$ python3 -q
>>> import numpy as np
>>> import numpy.linalg as la
>>> np.set_printoptions(precision=3, suppress=True, linewidth=200)
>>> mat = np.loadtxt("arr.csv", delimiter=",")
>>> print(mat)
[[0. 3. 0. 0.]
 [0. 3. 0. 0.]
 [0. 0. 0. 3.]
 [0. 0. 0. 3.]]
>>> M2 = mat / la.norm(mat, axis=1, keepdims=True)
>>> cov = M2 @ M2.T
>>> np.degrees(np.arccos(np.clip(cov[1, 0], -1, 1)))
np.float64(0.0)
>>> print(cov[1])
[1. 1. 0. 0.]
>>> (np.abs(cov) > 0.9).astype(int)
array([[1, 1, 0, 0],
       [1, 1, 0, 0],
       [0, 0, 1, 1],
       [0, 0, 1, 1]])
>>> (cov - 2 * np.eye(4)).round(6).argmax(axis=1)
array([1, 0, 3, 2])
>>> M2 = np.array([[1, 1, 2], [5, 4, 4], [1, 5, 0], [4, 4, 5]])
>>> np.einsum("ik,kj->ji", mat, M2)
array([[15., 15., 12., 12.],
       [12., 12., 12., 12.],
       [12., 12., 15., 15.]])
>>> mat @ M2
array([[15., 12., 12.],
       [15., 12., 12.],
       [12., 12., 15.],
       [12., 12., 15.]])
>>> la.matrix_rank(np.vstack([mat, M2.T]))
np.int64(4)
>>> np.einsum("ik,kj->ij", mat, M2)
array([[15., 12., 12.],
       [15., 12., 12.],
       [12., 12., 15.],
       [12., 12., 15.]])
>>> np.vstack([mat, M2.T]).shape
(7, 4)
>>> J = np.loadtxt("run6.csv", delimiter=",")
>>> print(J)
[[ 0. -2.  0.]
 [-5.  0.  0.]
 [ 0.  0. -4.]]
>>> left, s, Vh = la.svd(J, full_matrices=False)
>>> print(s)
[5. 4. 2.]
>>> np.abs(left[:, 0]).round(6).argmax()
np.int64(1)
>>> s / s[0]
array([1. , 0.8, 0.4])
>>> left.shape, s.shape, Vh.shape
((3, 3), (3,), (3, 3))
>>> print(Vh @ Vh.T)
[[1. 0. 0.]
 [0. 1. 0.]
 [0. 0. 1.]]
>>> print(np.allclose(left * s @ Vh, J))
True
>>> (s > 1e-8).sum()
np.int64(3)
>>> ev, V = la.eig(J)
>>> np.sort(la.eigvals(la.inv(J)))
array([-0.316, -0.25 ,  0.316])
>>> np.sort(la.eigvals(J.T))
array([-4.   , -3.162,  3.162])
>>> print(round(np.prod(ev), 3))
40.0
>>> ev
array([ 3.162, -3.162, -4.   ])
>>> np.round(J @ V[:, 0] - ev[0] * V[:, 0], 3) + 0
array([0., 0., 0.])
>>> th = np.radians(120)
>>> Rm = np.eye(3)
>>> Rm[1, 1] = Rm[2, 2] = np.cos(th)
>>> Rm[1, 2], Rm[2, 1] = -np.sin(th), np.sin(th)
>>> print(Rm)
[[ 1.     0.     0.   ]
 [ 0.    -0.5   -0.866]
 [ 0.     0.866 -0.5  ]]
>>> M2 = J @ Rm.T
>>> np.allclose(J @ J.T, M2 @ M2.T)
True
>>> M2
array([[ 0.   ,  1.   , -1.732],
       [-5.   ,  0.   ,  0.   ],
       [ 0.   ,  3.464,  2.   ]])
>>> np.round(la.det(Rm), 3), np.round(np.trace(Rm), 3)
(np.float64(1.0), np.float64(0.0))
>>> la.svd(J, compute_uv=False), la.svd(M2, compute_uv=False)
(array([5., 4., 2.]), array([5., 4., 2.]))
>>> np.abs(M2 - J).max(axis=0)
array([0.   , 3.464, 6.   ])
